In [1]: import numpy as np

In [2]: import numpy.linalg as la

In [3]: np.set_printoptions(precision=3, suppress=True, linewidth=120, sign=" ")

In [4]: K = np.load("mat.npy")

In [5]: K
Out[5]: 
array([[ 7.75 , 11.686, 11.548,  0.706, 12.45 ],
       [-7.076, 11.541, 26.752, -9.775, 17.262],
       [16.051, 14.885,  9.506,  3.876, 12.862]])

In [6]: W = np.array([[3, 1, 0, 0, 1],
   ...:     [2, 0, 3, 2, 2],
   ...:     [0, 0, 0, 1, 1],
   ...:     [3, 1, 2, 0, 2],
   ...:     [3, 0, 2, 2, 2]])

In [7]: coef = np.array([3, -3, 3, 0, 2])

In [8]: H = np.maximum(K @ W + coef, 0)

In [9]: (H > 0).astype(int)
Out[9]: 
array([[ 1,  1,  1,  1,  1],
       [ 1,  0,  1,  1,  1],
       [ 1,  1,  1,  1,  1]])

In [10]: cent = np.array([[2, -1, -3], [3, -1, -2], [5, 2, -3], [1, 5, 0], [3, 0, -4]])

In [11]: W @ cent
Out[11]: 
array([[ 12,  -4, -15],
       [ 27,  14, -23],
       [  4,   5,  -4],
       [ 25,   0, -25],
       [ 24,  11, -23]])

In [12]: (H @ cent).round(6).argmax(axis=1)
Out[12]: array([ 0,  0,  0])

In [13]: x0 = np.array([1, -2, 1, -1, 2])

In [14]: a = np.maximum(K @ x0, 0)

In [15]: np.maximum(K @ (3 * x0), 0)
Out[15]: array([  60.36 ,  122.679,   52.905])

In [16]: np.flatnonzero(a > 1e-9)
Out[16]: array([ 0,  1,  2])

In [17]: a
Out[17]: array([ 20.12 ,  40.893,  17.635])

In [18]: W0 = np.load("case7.npy")

In [19]: W0
Out[19]: 
array([[-1,  3],
       [ 0,  3]])

In [20]: x0 = np.array([-3, -1])

In [21]: rhs = W0 @ x0

In [22]: rhs
Out[22]: array([ 0, -3])

In [23]: la.solve(W0, rhs + W0[:, 0])
Out[23]: array([-2., -1.])

In [24]: la.solve(W0, W0[:, 1])
Out[24]: array([-0.,  1.])

In [25]: out = np.array([[9, 6, 2], [8, 8, 6]])

In [26]: W0 @ out
Out[26]: 
array([[ 15,  18,  16],
       [ 24,  24,  18]])

In [27]: np.vstack([W0, out.T]).shape
Out[27]: (5, 2)

In [28]: round(la.eigvals(W0).sum().real, 3)
Out[28]: np.float64(2.0)

In [29]: round(la.det(2 * W0), 3), round(la.det(W0), 3)
Out[29]: (np.float64(-12.0), np.float64(-3.0))

In [30]: np.kron(np.eye(2, dtype=int), W0)
Out[30]: 
array([[-1,  3,  0,  0],
       [ 0,  3,  0,  0],
       [ 0,  0, -1,  3],
       [ 0,  0,  0,  3]])

In [31]: la.eigvals(W0)
Out[31]: array([-1.,  3.])

In [32]: data = np.load("test8.npy")

In [33]: data
Out[33]: 
array([[-0.1, -0.4, -0.8,  2.6, -0.4],
       [ 0.1, -0.7,  0.7, -0.2,  0.7],
       [-0.5,  1.1,  0. ,  0.4,  1.3]])

In [34]: out = data / la.norm(data, axis=1, keepdims=True)

In [35]: cov = out @ out.T

In [36]: round(float(np.degrees(np.arccos(np.clip(cov[2, 1], -1, 1)))), 3)
Out[36]: 89.745

In [37]: np.argwhere(np.triu(np.abs(cov) > 0.95, 1))
Out[37]: array([], shape=(0, 2), dtype=int64)

In [38]: cov
Out[38]: 
array([[ 1.   , -0.318,  0.026],
       [-0.318,  1.   ,  0.004],
       [ 0.026,  0.004,  1.   ]])

In [39]: (cov - 2 * np.eye(3)).round(6).argmax(axis=1)
Out[39]: array([ 2,  2,  0])

In [40]: la.norm(out, axis=1)
Out[40]: array([ 1.,  1.,  1.])

In [41]: cov[2]
Out[41]: array([ 0.026,  0.004,  1.   ])

In [42]: feats = np.diag(10 * np.array([4, 6, 2])) + np.array([[0, 0, 0], [1, 3, 2], [3, 0, 2]])

In [43]: feats
Out[43]: 
array([[ 40,   0,   0],
       [  1,  63,   2],
       [  3,   0,  22]])

In [44]: x0 = np.array([1, 1, 0])

In [45]: feats @ x0
Out[45]: array([ 40,  64,   3])

In [46]: feats @ (2 * x0)
Out[46]: array([  80,  128,    6])

In [47]: feats * x0
Out[47]: 
array([[ 40,   0,   0],
       [  1,  63,   0],
       [  3,   0,   0]])

In [48]: (feats @ x0).argmax()
Out[48]: np.int64(1)

In [49]: O = feats.astype(float).copy()

In [50]: for j in range(3):
    ...:     O[:, j] -= O[:, :j] @ (O[:, :j].T @ O[:, j])
    ...:     O[:, j] /= la.norm(O[:, j])
    ...: 

In [51]: np.round(O.T @ O, 3) + 0
Out[51]: 
array([[ 1.,  0.,  0.],
       [ 0.,  1.,  0.],
       [ 0.,  0.,  1.]])

In [52]: np.round(O.T @ feats, 3) + 0
Out[52]: 
array([[ 40.125,   1.57 ,   1.695],
       [  0.   ,  62.98 ,   1.958],
       [  0.   ,   0.   ,  21.938]])

In [53]: A = np.load("w.npy")

In [54]: A
Out[54]: 
array([[  2,   3,   4,   5,   6],
       [  7,   8,   9,  10,  11],
       [ 12,  13,  14,  15,  16],
       [ 17,  18,  19,  20,  21],
       [ 22,  23,  24,  25,  26]])

In [55]: U, sv, vt = la.svd(A)

In [56]: vecs = vt[:(sv > 1e-8).sum()]

In [57]: rng = np.random.default_rng(47217)

In [58]: x0 = A[3] + 5 * A[0] + rng.integers(2) * np.eye(5)[1]

In [59]: x0
Out[59]: array([ 27.,  33.,  39.,  45.,  51.])

In [60]: np.round(vecs.T @ vecs, 3) + 0
Out[60]: 
array([[ 0.6,  0.4,  0.2,  0. , -0.2],
       [ 0.4,  0.3,  0.2,  0.1,  0. ],
       [ 0.2,  0.2,  0.2,  0.2,  0.2],
       [ 0. ,  0.1,  0.2,  0.3,  0.4],
       [-0.2,  0. ,  0.2,  0.4,  0.6]])

In [61]: np.diag(vecs.T @ vecs)
Out[61]: array([ 0.6,  0.3,  0.2,  0.3,  0.6])

In [62]: np.allclose(A[:-1].T @ la.lstsq(A[:-1].T, A[-1])[0], A[-1])
Out[62]: True

In [63]: idx = rng.permutation(5)

In [64]: idx
Out[64]: array([ 3,  4,  1,  2,  0])

In [65]: out = A[idx][:, idx]

In [66]: np.round(np.sort(np.abs(la.eigvals(out))), 3) + 0
Out[66]: array([  0.   ,   0.   ,   0.   ,   3.406,  73.406])

In [67]: r0 = np.array([-2, 2, 9, -8, 8])

In [68]: v = np.array([-2, -2, 0])

In [69]: m1 = r0[:, None] + v[None, :]

In [70]: m1
Out[70]: 
array([[ -4,  -4,  -2],
       [  0,   0,   2],
       [  7,   7,   9],
       [-10, -10,  -8],
       [  6,   6,   8]])

In [71]: U, sv, vt = la.svd(m1)

In [72]: np.argmax(sv[:-1] / (sv[1:] + 1e-6)) + 1
Out[72]: np.int64(2)

In [73]: out = U[:, :2] @ np.diag(sv[:2]) @ vt[:2]

In [74]: out.round(3) + 0
Out[74]: 
array([[ -4.,  -4.,  -2.],
       [  0.,   0.,   2.],
       [  7.,   7.,   9.],
       [-10., -10.,  -8.],
       [  6.,   6.,   8.]])

In [75]: la.matrix_rank(out)
Out[75]: np.int64(2)

In [76]: U, sv, vt = la.svd(K)

In [77]: np.argmax(sv[:-1] / (sv[1:] + 1e-6)) + 1
Out[77]: np.int64(2)

In [78]: out = U[:, :2] @ np.diag(sv[:2]) @ vt[:2]

In [79]: la.matrix_rank(K, rtol=0.05)
Out[79]: np.int64(2)

In [80]: round(la.norm(K - out) / la.norm(K), 3)
Out[80]: np.float64(0.017)

In [81]: def softmax(z):
    ...:     e = np.exp(z - z.max(axis=-1, keepdims=True))
    ...:     return e / e.sum(axis=-1, keepdims=True)
    ...: 

In [82]: softmax(m1).sum(axis=1)
Out[82]: array([ 1.,  1.,  1.,  1.,  1.])

In [83]: att = m1 @ m1.T / np.sqrt(3)

In [84]: softmax(att).round(6).argmax(axis=1)
Out[84]: array([ 3,  2,  2,  3,  2])

In [85]: np.round(softmax(att), 3) + 0
Out[85]: 
array([[ 0.  ,  0.  ,  0.  ,  1.  ,  0.  ],
       [ 0.  ,  0.  ,  0.76,  0.  ,  0.24],
       [ 0.  ,  0.  ,  1.  ,  0.  ,  0.  ],
       [ 0.  ,  0.  ,  0.  ,  1.  ,  0.  ],
       [ 0.  ,  0.  ,  1.  ,  0.  ,  0.  ]])

In [86]: softmax(att)[0] @ m1
Out[86]: array([-10., -10.,  -8.])

In [87]: U, sv, vt = la.svd(m1)

In [88]: vecs = vt[:(sv > 1e-8).sum()]

In [89]: x0 = m1[0] + -1 * m1[3] + rng.integers(2) * np.eye(3)[1]

In [90]: x0
Out[90]: array([ 6.,  6.,  6.])

In [91]: np.diag(vecs.T @ vecs)
Out[91]: array([ 0.5,  0.5,  1. ])

In [92]: round(float(la.norm(x0 - vecs.T @ vecs @ x0)), 3)
Out[92]: 0.0

In [93]: la.matrix_rank(np.vstack([m1, x0]))
Out[93]: np.int64(2)

In [94]: np.allclose(vecs.T @ vecs @ x0, x0)
Out[94]: True

In [95]: np.round(vecs.T @ vecs, 3) + 0
Out[95]: 
array([[ 0.5,  0.5,  0. ],
       [ 0.5,  0.5,  0. ],
       [ 0. ,  0. ,  1. ]])

In [96]: M = np.array([[1.0, 0.0, 7.0], [0.0, 1.0, 0.0], [0.0, 0.0, 8.0]])

In [97]: O, vecs = la.qr(M[:, :1])[0], la.qr(M[:, 1:])[0]

In [98]: sv = la.svd(O.T @ vecs, compute_uv=False)

In [99]: sv
Out[99]: array([ 0.659])

In [100]: mat = np.array([[-2, 8, 2, 1],
     ...:     [7, -2, -9, -9],
     ...:     [-3, 3, 0, 0],
     ...:     [0, -5, -7, 5],
     ...:     [6, -2, 6, 8]])

In [101]: P = mat @ la.solve(mat.T @ mat, mat.T)

In [102]: np.diag(P)
Out[102]: array([ 0.911,  0.984,  0.154,  0.996,  0.954])

In [103]: round(float(np.trace(P)), 3)
Out[103]: 4.0

In [104]: np.round(la.eigvalsh(P), 3) + 0
Out[104]: array([ 0.,  1.,  1.,  1.,  1.])

In [105]: la.matrix_rank(np.eye(5) - P)
Out[105]: np.int64(1)

In [106]: P
Out[106]: 
array([[ 0.911,  0.037,  0.274, -0.018,  0.064],
       [ 0.037,  0.984, -0.115,  0.008, -0.027],
       [ 0.274, -0.115,  0.154,  0.056, -0.198],
       [-0.018,  0.008,  0.056,  0.996,  0.013],
       [ 0.064, -0.027, -0.198,  0.013,  0.954]])

In [107]: x0 = np.array([-2, 0, -2, -2])

In [108]: rhs = mat @ x0

In [109]: rhs
Out[109]: array([ -2,  22,   6,   4, -40])

In [110]: np.round(la.solve(mat.T @ mat, mat.T @ rhs), 3) + 0
Out[110]: array([-2.,  0., -2., -2.])

In [111]: rhs = rhs + 0.05 * rng.normal(size=5)

In [112]: rhs
Out[112]: array([ -2.025,  22.023,   5.998,   4.019, -39.968])

In [113]: coef, *_ = la.lstsq(mat, rhs)

In [114]: np.round(mat.T @ (rhs - mat @ coef), 3) + 0
Out[114]: array([ 0.,  0.,  0.,  0.])

In [115]: t3 = np.stack([mat, -3 * mat, mat[::-1]])

In [116]: (t3 @ mat.T).shape
Out[116]: (3, 5, 5)

In [117]: O, Rm = la.qr(mat)

In [118]: np.round(abs(Rm[0, 0]), 3), round(la.norm(mat[:, 0]), 3)
Out[118]: (np.float64(9.899), np.float64(9.899))

In [119]: np.trace(O @ O.T)
Out[119]: np.float64(4.0)

In [120]: np.allclose(Rm.T @ Rm, mat.T @ mat)
Out[120]: True

In [121]: np.round(O @ Rm, 3) + 0
Out[121]: 
array([[-2.,  8.,  2.,  1.],
       [ 7., -2., -9., -9.],
       [-3.,  3.,  0.,  0.],
       [ 0., -5., -7.,  5.],
       [ 6., -2.,  6.,  8.]])

In [122]: np.round(O.T @ O, 3) + 0
Out[122]: 
array([[ 1.,  0.,  0.,  0.],
       [ 0.,  1.,  0.,  0.],
       [ 0.,  0.,  1.,  0.],
       [ 0.,  0.,  0.,  1.]])

In [123]: out = np.c_[mat[:, :1] @ np.array([[1]]), np.array([-1, 0, 1, -1, 1])]

In [124]: out
Out[124]: 
array([[-2, -1],
       [ 7,  0],
       [-3,  1],
       [ 0, -1],
       [ 6,  1]])

In [125]: la.norm(la.qr(mat)[0].T @ out, axis=0) ** 2 / ((out ** 2).sum(axis=0) + 1e-12)
Out[125]: array([ 1.   ,  0.442])

In [126]: la.matrix_rank(np.c_[mat, out])
Out[126]: np.int64(5)

In [127]: np.round(la.norm(out - mat @ la.lstsq(mat, out)[0], axis=0), 3) + 0
Out[127]: array([ 0.   ,  1.493])
